% ipython --no-banner

In [1]: import numpy as np

In [2]: import numpy.linalg as la

In [3]: np.set_printoptions(precision=2, suppress=True, linewidth=100, floatmode="fixed")

In [4]: F = np.array([[-1.7, 1.9, -0.1],
   ...:     [1.3, -0.2, 0.6],
   ...:     [-0.6, -1.0, -0.5],
   ...:     [-0.7, -0.9, 1.4]])

In [5]: F[:, 1] *= 3

In [6]: F
Out[6]: 
array([[-1.70,  5.70, -0.10],
       [ 1.30, -0.60,  0.60],
       [-0.60, -3.00, -0.50],
       [-0.70, -2.70,  1.40]])

In [7]: # column 1 dominates

In [8]: x = np.array([-5, 5, 5])

In [9]: y = F @ x

In [10]: la.lstsq(F, y)[0]
Out[10]: array([-5.00,  5.00,  5.00])

In [11]: la.solve(F.T @ F, F.T @ y)
Out[11]: array([-5.00,  5.00,  5.00])

In [12]: y
Out[12]: array([ 36.50,  -6.50, -14.50,  -3.00])

In [13]: np.round(la.pinv(F) @ F, 2) + 0
Out[13]: 
array([[1.00, 0.00, 0.00],
       [0.00, 1.00, 0.00],
       [0.00, 0.00, 1.00]])

In [14]: rng = np.random.default_rng(41722)

In [15]: y = y + 0.3 * rng.normal(size=4)

In [16]: y
Out[16]: array([ 36.32,  -6.29, -14.68,  -2.54])

In [17]: c, *_ = la.lstsq(F, y)

In [18]: c.round()
Out[18]: array([-5.00,  5.00,  5.00])

In [19]: c
Out[19]: array([-4.96,  4.99,  5.32])

In [20]: np.round(F.T @ (y - F @ c), 2) + 0
Out[20]: array([0.00, 0.00, 0.00])

In [21]: theta = np.radians(60)

In [22]: R = np.eye(3)

In [23]: R[2, 2] = R[1, 1] = np.cos(theta)

In [24]: R[2, 1], R[1, 2] = -np.sin(theta), np.sin(theta)

In [25]: R
Out[25]: 
array([[ 1.00,  0.00,  0.00],
       [ 0.00,  0.50,  0.87],
       [ 0.00, -0.87,  0.50]])

In [26]: A2 = F @ R.T

In [27]: np.allclose(la.norm(F, axis=1), la.norm(A2, axis=1))
Out[27]: True

In [28]: A2
Out[28]: 
array([[-1.70,  2.76, -4.99],
       [ 1.30,  0.22,  0.82],
       [-0.60, -1.93,  2.35],
       [-0.70, -0.14,  3.04]])
